$ python -q
>>> import numpy as np
>>> from numpy import linalg as LA
>>> np.set_printoptions(suppress=True, linewidth=160)
>>> feats = np.array([[5.0, 0.0, 0.0, 4.0, 4.0],
...     [0.0, 5.0, 4.0, 0.0, 0.0],
...     [0.0, 4.0, 5.0, 0.0, 0.0],
...     [4.0, 0.0, 0.0, 5.0, 4.0],
...     [4.0, 0.0, 0.0, 4.0, 5.0]])
>>> # splits into 2 blocks
>>> hat = np.triu(np.array([[-3, -3, 3, -2, 0],
...     [0, -2, -1, -2, -2],
...     [-3, 0, 3, 3, 3],
...     [3, -2, 2, 0, -1],
...     [-1, -1, 3, -2, 3]]), 1) + np.eye(5)
>>> M2 = hat @ feats @ LA.inv(hat)
>>> M2
array([[  -3.,  -12.,    0.,  -36.,  -64.],
       [ -16.,  -47.,    0., -144., -256.],
       [  24.,   76.,    9.,  200.,  352.],
       [   0.,    0.,    0.,    1.,    0.],
       [   4.,   12.,    0.,   36.,   65.]])
>>> round(LA.det(M2), 2)
np.float64(117.0)
>>> F = np.load("x.npy")
>>> F
array([[-2.,  2.,  0.,  0.,  0.,  0.,  0.,  0.,  0.],
       [ 2., -3.,  2.,  0.,  0.,  0.,  0.,  0.,  0.],
       [ 0.,  2., -2.,  2.,  0.,  0.,  0.,  0.,  0.],
       [ 0.,  0.,  2.,  2.,  2.,  0.,  0.,  0.,  0.],
       [ 0.,  0.,  0.,  2.,  0.,  2.,  0.,  0.,  0.],
       [ 0.,  0.,  0.,  0.,  2.,  1.,  2.,  0.,  0.],
       [ 0.,  0.,  0.,  0.,  0.,  2., -3.,  2.,  0.],
       [ 0.,  0.,  0.,  0.,  0.,  0.,  2.,  0.,  2.],
       [ 0.,  0.,  0.,  0.,  0.,  0.,  0.,  2.,  2.]])
>>> # equal to its transpose
>>> x = np.array([2, 2, -2, -1, -1, 2, 3, 1, -1])
>>> rhs = F @ x
>>> rhs
array([ 0., -6.,  6., -8.,  2.,  6., -3.,  4.,  0.])
>>> np.round(LA.solve(F, rhs + F[:, 5]), 2)
array([ 2.,  2., -2., -1., -1.,  3.,  3.,  1., -1.])
>>> np.round(LA.solve(F.T, F[6]), 2)
array([-0.,  0.,  0.,  0.,  0.,  0.,  1.,  0., -0.])
>>> np.round(LA.solve(F, -3 * rhs), 2)
array([-6., -6.,  6.,  3.,  3., -6., -9., -3.,  3.])
>>> left, sig = LA.svd(F)
Traceback (most recent call last):
  File "<python-input-18>", line 1, in <module>
    left, sig = LA.svd(F)
    ^^^^^^^^^
ValueError: too many values to unpack (expected 2)
>>> left, sig, vt = LA.svd(F, full_matrices=False)
>>> np.abs(left[:, 0]).round(6).argmax()
np.int64(1)
>>> np.round(left.T @ left, 2) + 0
array([[1., 0., 0., 0., 0., 0., 0., 0., 0.],
       [0., 1., 0., 0., 0., 0., 0., 0., 0.],
       [0., 0., 1., 0., 0., 0., 0., 0., 0.],
       [0., 0., 0., 1., 0., 0., 0., 0., 0.],
       [0., 0., 0., 0., 1., 0., 0., 0., 0.],
       [0., 0., 0., 0., 0., 1., 0., 0., 0.],
       [0., 0., 0., 0., 0., 0., 1., 0., 0.],
       [0., 0., 0., 0., 0., 0., 0., 1., 0.],
       [0., 0., 0., 0., 0., 0., 0., 0., 1.]])
>>> round(np.sqrt((sig ** 2).sum()), 2), round(float(LA.norm(F)), 2)
(np.float64(9.95), 9.95)
>>> left.shape, sig.shape, vt.shape
((9, 9), (9,), (9, 9))
>>> np.round(sig / sig[0], 2)
array([1.  , 0.87, 0.77, 0.63, 0.5 , 0.42, 0.3 , 0.08, 0.03])
